$ python -q
>>> import numpy as np
>>> np.set_printoptions(precision=2, suppress=True, linewidth=160)
>>> W0 = np.load("data.npy")
>>> W0
array([[ 0,  2,  1, -2,  3, -2,  3, -3,  1,  2, -2,  0,  1],
       [ 0,  0, -3,  3,  2,  0,  0,  3,  3,  0,  1, -2,  3],
       [ 0,  0,  0,  2, -3, -3, -1, -2, -2, -2, -1, -1, -3],
       [ 0,  0,  0,  0, -1, -2,  2, -3, -2,  1, -1,  2,  1],
       [ 0,  0,  0,  0,  0, -3, -3,  1,  3,  1,  3,  1, -3],
       [ 0,  0,  0,  0,  0,  0, -2, -2, -1, -2, -1, -1,  1],
       [ 0,  0,  0,  0,  0,  0,  0,  2,  2,  1,  1, -1, -2],
       [ 0,  0,  0,  0,  0,  0,  0,  0,  0,  2,  2,  3, -2],
       [ 0,  0,  0,  0,  0,  0,  0,  0,  0, -2,  2,  2,  0],
       [ 0,  0,  0,  0,  0,  0,  0,  0,  0,  0,  0, -3, -1],
       [ 0,  0,  0,  0,  0,  0,  0,  0,  0,  0,  0, -2,  0],
       [ 0,  0,  0,  0,  0,  0,  0,  0,  0,  0,  0,  0, -1],
       [ 0,  0,  0,  0,  0,  0,  0,  0,  0,  0,  0,  0,  0]])
>>> rk = np.linalg.matrix_rank(W0)
>>> rk
np.int64(11)
>>> ns = np.linalg.svd(W0)[2][rk:].T
>>> np.linalg.matrix_rank(W0.T @ W0), np.linalg.matrix_rank(W0 @ W0.T)
(np.int64(11), np.int64(11))
>>> ns.shape
(13, 2)
>>> [int(np.linalg.matrix_rank(np.delete(W0, i, axis=0))) for i in range(13)]
[10, 10, 10, 10, 10, 10, 10, 10, 10, 11, 11, 11, 11]
>>> np.allclose(W0 @ ns, 0)
True
>>> Uu, sig, Vt = np.linalg.svd(W0)
>>> V = Vt[:(sig > 1e-8).sum()]
>>> rng = np.random.default_rng(99555)
>>> x = W0[8] + 4 * W0[7] + rng.integers(2) * np.eye(13)[9]
>>> x
array([ 0.,  0.,  0.,  0.,  0.,  0.,  0.,  0.,  0.,  7., 10., 14., -8.])
>>> np.diag(V.T @ V)
array([0.  , 0.64, 0.65, 0.81, 0.94, 1.  , 0.99, 0.98, 0.98, 1.  , 1.  , 1.  , 1.  ])
>>> np.allclose(V.T @ V @ x, x)
True
>>> Uu, sig, Vt = np.linalg.svd(W0)
>>> np.argmax(sig[:-1] / (sig[1:] + 1e-6)) + 1
np.int64(11)
>>> sig.round(2) + 0
array([9.65, 8.61, 7.55, 5.88, 4.77, 3.79, 2.28, 1.59, 1.42, 0.38, 0.25, 0.  , 0.  ])
>>> other = Uu[:, :11] @ np.diag(sig[:11]) @ Vt[:11]
>>> np.linalg.matrix_rank(W0, rtol=0.05)
np.int64(9)
>>> np.round(np.linalg.norm(W0 - other, 2), 2), round(float(sig[11]), 2)
(np.float64(0.0), 0.0)
>>> round(float(np.linalg.norm(W0 - other) / np.linalg.norm(W0)), 2)
0.0
>>> round(float(np.abs(W0 - other).max()), 2)
0.0
>>> m1 = np.loadtxt("sample13.csv", delimiter=",")
>>> m1.round(2) + 0
array([[ 0.57, -0.01,  0.09,  0.8 ,  0.46, -0.62, -0.12, -0.39,  1.27, -0.67, -0.45],
       [ 1.13,  0.45, -0.2 , -0.17,  0.67,  1.1 , -0.36,  0.52,  0.3 ,  0.14,  0.53],
       [ 0.31,  1.05,  1.39,  0.66, -0.16, -0.16,  0.29,  0.13, -0.51,  0.15,  0.02],
       [-0.88,  1.13, -0.18, -0.49,  0.53,  0.47,  0.09,  0.05,  0.28, -0.3 , -1.  ],
       [ 0.63, -0.28,  0.67, -0.98, -0.18, -0.17, -0.83, -0.39,  0.04,  0.57, -0.94],
       [ 0.76,  0.28, -0.48, -0.1 , -0.68,  0.44,  0.39, -0.99, -0.63, -0.92, -0.28],
       [-0.25,  0.58,  0.31, -0.93, -0.07, -0.44, -0.15, -0.73,  0.55, -0.27,  1.23],
       [ 0.  , -0.74,  0.88, -0.58, -0.15,  0.58,  1.07,  0.44,  0.53, -0.59, -0.08],
       [ 0.25,  0.43, -0.32, -0.3 , -1.04, -0.57, -0.4 ,  1.26,  0.19, -0.61, -0.09],
       [-0.31,  0.17, -0.02,  0.5 , -1.2 ,  0.84, -0.14, -0.33,  0.92,  0.7 ,  0.  ],
       [ 0.57,  0.39, -0.58, -0.36, -0.02, -0.63,  1.26,  0.04,  0.31,  0.98, -0.17]])
>>> np.linalg.lstsq(W0[:-1].T, W0[-1])[2]
np.int32(11)
>>> round(np.trace(np.linalg.pinv(W0) @ W0), 2)
np.float64(11.0)
>>> np.allclose(W0[:-1].T @ np.linalg.lstsq(W0[:-1].T, W0[-1])[0], W0[-1])
True
>>> np.round(np.linalg.pinv(m1), 2) + 0
array([[ 0.14,  0.28,  0.08, -0.22,  0.16,  0.19, -0.06,  0.  ,  0.06, -0.08,  0.14],
       [ 0.  ,  0.11,  0.26,  0.28, -0.07,  0.07,  0.15, -0.19,  0.11,  0.04,  0.1 ],
       [ 0.02, -0.05,  0.35, -0.04,  0.17, -0.12,  0.08,  0.22, -0.08,  0.  , -0.14],
       [ 0.2 , -0.04,  0.16, -0.12, -0.25, -0.02, -0.23, -0.15, -0.08,  0.13, -0.09],
       [ 0.11,  0.17, -0.04,  0.13, -0.04, -0.17, -0.02, -0.04, -0.26, -0.3 ,  0.  ],
       [-0.16,  0.27, -0.04,  0.12, -0.04,  0.11, -0.11,  0.14, -0.14,  0.21, -0.16],
       [-0.03, -0.09,  0.07,  0.02, -0.21,  0.1 , -0.04,  0.27, -0.1 , -0.03,  0.31],
       [-0.1 ,  0.13,  0.03,  0.01, -0.1 , -0.25, -0.18,  0.11,  0.31, -0.08,  0.01],
       [ 0.32,  0.07, -0.13,  0.07,  0.01, -0.16,  0.14,  0.13,  0.05,  0.23,  0.08],
       [-0.17,  0.03,  0.04, -0.08,  0.14, -0.23, -0.07, -0.15, -0.15,  0.18,  0.24],
       [-0.11,  0.13,  0.01, -0.25, -0.24, -0.07,  0.31, -0.02, -0.02,  0.  , -0.04]])
>>> np.linalg.svd(m1, compute_uv=False)
array([2., 2., 2., 2., 2., 2., 2., 2., 2., 2., 2.])
>>> np.linalg.norm(m1, axis=0)
array([2., 2., 2., 2., 2., 2., 2., 2., 2., 2., 2.])
>>> O, Rm = np.linalg.qr(m1)
>>> O.round(2) + 0
array([[-0.28,  0.01, -0.05, -0.4 , -0.23,  0.31,  0.06,  0.19, -0.64,  0.33,  0.22],
       [-0.57, -0.22,  0.1 ,  0.09, -0.34, -0.55,  0.18, -0.26, -0.15, -0.07, -0.27],
       [-0.16, -0.52, -0.7 , -0.33,  0.08,  0.08, -0.14, -0.06,  0.26, -0.07, -0.01],
       [ 0.44, -0.57,  0.09,  0.24, -0.26, -0.23, -0.05, -0.02, -0.14,  0.15,  0.5 ],
       [-0.31,  0.14, -0.33,  0.49,  0.09,  0.09,  0.41,  0.2 , -0.02, -0.28,  0.47],
       [-0.38, -0.14,  0.24,  0.05,  0.34, -0.22, -0.2 ,  0.5 ,  0.31,  0.46,  0.14],
       [ 0.13, -0.29, -0.15,  0.46,  0.03,  0.22,  0.07,  0.36, -0.27,  0.14, -0.62],
       [ 0.  ,  0.37, -0.44,  0.29,  0.08, -0.29, -0.53, -0.22, -0.26,  0.3 ,  0.04],
       [-0.13, -0.22,  0.16,  0.15,  0.52,  0.29,  0.2 , -0.63, -0.1 ,  0.3 ,  0.05],
       [ 0.16, -0.09,  0.01, -0.25,  0.6 , -0.42,  0.07,  0.17, -0.46, -0.35,  0.  ],
       [-0.28, -0.2 ,  0.29,  0.18,  0.01,  0.31, -0.63, -0.02, -0.15, -0.49,  0.09]])
>>> np.abs(np.diag(Rm))
array([2., 2., 2., 2., 2., 2., 2., 2., 2., 2., 2.])
>>> O.shape, Rm.shape
((11, 11), (11, 11))
>>> feats = np.loadtxt("mat.csv", delimiter=",")
>>> feats.round(2) + 0
array([[ 0.98,  0.  ,  0.06,  0.03, -0.04,  0.04,  0.02,  0.03, -0.05,  0.06,  0.  , -0.01],
       [ 0.  ,  1.  ,  0.  ,  0.  ,  0.  ,  0.  ,  0.  ,  0.  ,  0.  ,  0.  ,  0.  ,  0.  ],
       [ 0.06,  0.  ,  0.77, -0.11,  0.16, -0.16, -0.09, -0.12,  0.2 , -0.21,  0.  ,  0.03],
       [ 0.03,  0.  , -0.11,  0.95,  0.08, -0.07, -0.04, -0.06,  0.09, -0.1 ,  0.  ,  0.02],
       [-0.04,  0.  ,  0.16,  0.08,  0.88,  0.11,  0.06,  0.09, -0.14,  0.15,  0.  , -0.02],
       [ 0.04,  0.  , -0.16, -0.07,  0.11,  0.89, -0.06, -0.09,  0.14, -0.15,  0.  ,  0.02],
       [ 0.02,  0.  , -0.09, -0.04,  0.06, -0.06,  0.96, -0.05,  0.08, -0.08,  0.  ,  0.01],
       [ 0.03,  0.  , -0.12, -0.06,  0.09, -0.09, -0.05,  0.93,  0.11, -0.12,  0.  ,  0.02],
       [-0.05,  0.  ,  0.2 ,  0.09, -0.14,  0.14,  0.08,  0.11,  0.83,  0.19,  0.  , -0.03],
       [ 0.06,  0.  , -0.21, -0.1 ,  0.15, -0.15, -0.08, -0.12,  0.19,  0.8 ,  0.  ,  0.03],
       [ 0.  ,  0.  ,  0.  ,  0.  ,  0.  ,  0.  ,  0.  ,  0.  ,  0.  ,  0.  ,  1.  ,  0.  ],
       [-0.01,  0.  ,  0.03,  0.02, -0.02,  0.02,  0.01,  0.02, -0.03,  0.03,  0.  ,  0.99]])
>>> other = feats / np.linalg.norm(feats, axis=1, keepdims=True)
>>> gram = other @ other.T
>>> gram[9].round(2) + 0
array([ 0.07,  0.  , -0.27, -0.11,  0.18, -0.17, -0.1 , -0.13,  0.23,  1.  ,  0.  ,  0.04])
>>> (np.abs(gram) > 0.9).astype(int)
array([[1, 0, 0, 0, 0, 0, 0, 0, 0, 0, 0, 0],
       [0, 1, 0, 0, 0, 0, 0, 0, 0, 0, 0, 0],
       [0, 0, 1, 0, 0, 0, 0, 0, 0, 0, 0, 0],
       [0, 0, 0, 1, 0, 0, 0, 0, 0, 0, 0, 0],
       [0, 0, 0, 0, 1, 0, 0, 0, 0, 0, 0, 0],
       [0, 0, 0, 0, 0, 1, 0, 0, 0, 0, 0, 0],
       [0, 0, 0, 0, 0, 0, 1, 0, 0, 0, 0, 0],
       [0, 0, 0, 0, 0, 0, 0, 1, 0, 0, 0, 0],
       [0, 0, 0, 0, 0, 0, 0, 0, 1, 0, 0, 0],
       [0, 0, 0, 0, 0, 0, 0, 0, 0, 1, 0, 0],
       [0, 0, 0, 0, 0, 0, 0, 0, 0, 0, 1, 0],
       [0, 0, 0, 0, 0, 0, 0, 0, 0, 0, 0, 1]])
>>> (gram - 2 * np.eye(12)).round(6).argmax(axis=1)
array([2, 8, 8, 8, 2, 8, 8, 8, 2, 8, 2, 2])
>>> round(float(np.degrees(np.arccos(np.clip(gram[9, 3], -1, 1)))), 2)
96.57
>>> M = np.loadtxt("x.csv", delimiter=",")
>>> M
array([[ 0.6 , -1.6 ,  0.3 , -0.3 ,  1.7 ,  1.56, -0.6 ,  0.2 ,  0.6 , -0.6 ],
       [-0.5 ,  0.6 , -0.3 ,  0.4 ,  1.6 , -0.91,  1.3 , -1.  , -0.1 , -1.1 ],
       [-0.6 , -0.6 ,  0.3 ,  0.2 , -0.7 ,  1.5 ,  1.  ,  1.5 , -1.7 , -1.  ],
       [ 0.  ,  0.1 ,  0.9 ,  0.1 , -0.8 ,  3.3 ,  1.2 ,  0.5 ,  0.9 , -0.6 ],
       [-0.4 , -1.  , -0.7 , -1.8 ,  1.2 , -2.7 ,  0.9 , -2.3 ,  0.2 , -1.2 ],
       [-0.9 ,  0.2 ,  1.5 , -0.1 , -0.2 ,  5.89,  0.3 , -0.8 ,  1.  , -1.1 ],
       [ 1.8 ,  1.5 ,  0.9 ,  1.1 , -0.2 ,  3.85,  0.7 ,  2.8 ,  0.2 ,  0.8 ],
       [ 0.1 ,  0.4 ,  1.1 , -0.5 ,  0.  ,  4.14, -0.6 ,  0.2 , -0.4 , -0.2 ],
       [-1.8 , -0.4 , -1.3 ,  0.3 , -1.2 , -5.01, -0.7 ,  0.2 ,  0.1 , -0.7 ],
       [ 0.5 , -0.8 ,  0.4 ,  0.1 , -1.4 ,  1.74, -0.2 ,  0.  , -0.7 ,  0.  ],
       [-0.3 ,  0.  , -0.4 ,  0.4 , -0.6 , -1.75, -0.3 , -0.7 , -2.5 , -0.7 ],
       [ 0.8 , -1.  ,  0.  ,  0.1 ,  1.7 , -0.08, -0.7 ,  0.8 , -0.9 ,  0.7 ],
       [-1.6 ,  0.2 , -0.1 ,  0.7 ,  0.1 , -0.06,  1.2 ,  0.8 , -0.4 , -0.8 ],
       [ 0.  ,  0.5 , -1.1 ,  0.  ,  1.1 , -4.44, -0.6 ,  0.4 , -0.8 , -0.9 ],
       [-0.1 ,  0.8 ,  2.1 , -0.3 , -1.2 ,  8.6 ,  0.8 , -0.7 ,  0.3 ,  0.7 ],
       [-0.8 ,  0.5 , -0.3 ,  0.2 ,  1.3 , -1.05,  2.  ,  0.1 ,  0.4 , -1.2 ],
       [-0.8 ,  1.9 , -0.2 , -2.1 ,  1.1 , -0.75, -0.1 ,  0.6 , -0.2 , -0.4 ],
       [-1.1 ,  0.  ,  2.1 ,  1.4 , -0.9 ,  8.63,  1.1 , -0.3 ,  1.  ,  0.1 ],
       [ 0.8 , -0.8 ,  0.1 ,  0.8 ,  0.1 ,  0.41, -0.6 , -0.3 , -2.1 ,  0.4 ],
       [ 0.4 , -1.2 ,  0.6 , -0.3 ,  0.6 ,  2.71, -1.2 ,  0.5 , -1.4 ,  1.3 ],
       [ 0.3 , -2.5 , -0.6 ,  1.1 ,  1.2 , -2.15,  0.5 , -0.9 ,  0.6 , -0.9 ],
       [ 2.1 , -1.2 , -0.9 ,  0.9 , -1.9 , -3.43, -0.1 , -1.  , -1.5 ,  1.4 ],
       [ 0.  ,  0.  ,  0.2 ,  0.9 ,  0.1 ,  0.69,  0.  , -0.4 ,  0.2 ,  0.9 ],
       [ 2.1 , -2.  , -0.1 ,  1.2 , -0.1 , -0.27,  1.  ,  0.6 , -1.1 , -0.1 ],
       [ 0.5 , -0.7 ,  0.6 ,  0.7 ,  0.  ,  2.07,  1.2 ,  1.  , -1.1 ,  1.8 ],
       [-0.6 ,  0.2 ,  1.3 , -0.8 , -0.6 ,  4.88, -0.4 ,  1.8 , -2.2 , -0.3 ],
       [ 0.1 ,  0.6 ,  2.2 , -0.5 ,  0.  ,  8.12,  0.  ,  0.5 ,  1.6 ,  0.4 ],
       [-1.3 ,  0.2 , -0.7 , -0.3 ,  1.4 , -2.77,  1.5 ,  1.4 ,  0.  , -0.4 ],
       [ 0.2 ,  0.5 ,  0.7 , -1.  , -0.4 ,  2.59,  0.3 ,  0.2 , -0.3 , -1.  ],
       [-0.5 ,  1.2 ,  0.2 ,  0.1 , -1.5 ,  0.82, -1.5 ,  1.2 ,  1.4 ,  0.2 ],
       [ 0.9 , -0.8 ,  0.1 ,  0.8 ,  0.  ,  0.28, -0.5 ,  1.2 ,  0.1 , -0.8 ],
       [-0.3 ,  0.1 , -0.8 , -1.4 ,  0.1 , -2.73, -0.2 , -0.9 , -1.  , -0.1 ],
       [-0.1 , -0.2 , -0.1 ,  0.9 , -1.  , -0.45,  0.9 , -0.1 ,  0.1 , -0.4 ]])
>>> cen = M - M.mean(axis=0)
>>> Uu, sig, Vt = np.linalg.svd(cen, full_matrices=False)
>>> np.round(sig ** 2 / (sig ** 2).sum(), 2) + 0
array([0.67, 0.09, 0.06, 0.05, 0.05, 0.03, 0.02, 0.02, 0.01, 0.  ])
>>> np.abs(Uu[:, 0]).argmax()
np.int64(17)
>>> np.searchsorted(np.cumsum(sig ** 2) / (sig ** 2).sum(), 0.9) + 1
np.int64(5)
>>> idx = M[:, 8] > np.median(M[:, 8])
>>> r0 = M[idx].mean(axis=0) - M[~idx].mean(axis=0)
>>> idx.astype(int)
array([1, 0, 0, 1, 1, 1, 1, 0, 1, 0, 0, 0, 0, 0, 1, 1, 0, 1, 0, 0, 1, 0, 1, 0, 0, 0, 1, 1, 0, 1, 1, 0, 1])
>>> np.argsort(-np.abs(r0).round(6), kind="stable")
array([8, 5, 0, 2, 6, 3, 9, 1, 7, 4])
>>> O, V = np.linalg.qr(M[:, :2])[0], np.linalg.qr(M[:, 2:])[0]
>>> sig = np.linalg.svd(O.T @ V, compute_uv=False)
>>> sig
array([0.63, 0.54])
>>> np.degrees(np.arccos(sig.clip(0, 1)))
array([50.85, 57.26])
>>> round(float(np.linalg.norm(O @ O.T - V @ V.T, 2)), 2)
1.0
>>> (sig > 0.9).sum()
np.int64(0)
>>> np.linalg.norm(M, axis=0)
array([ 5.26,  5.51,  5.31,  4.81,  5.68, 20.8 ,  5.04,  5.76,  6.07,  4.71])
>>> np.round(M[3] @ M[29], 2)
np.float64(4.16)
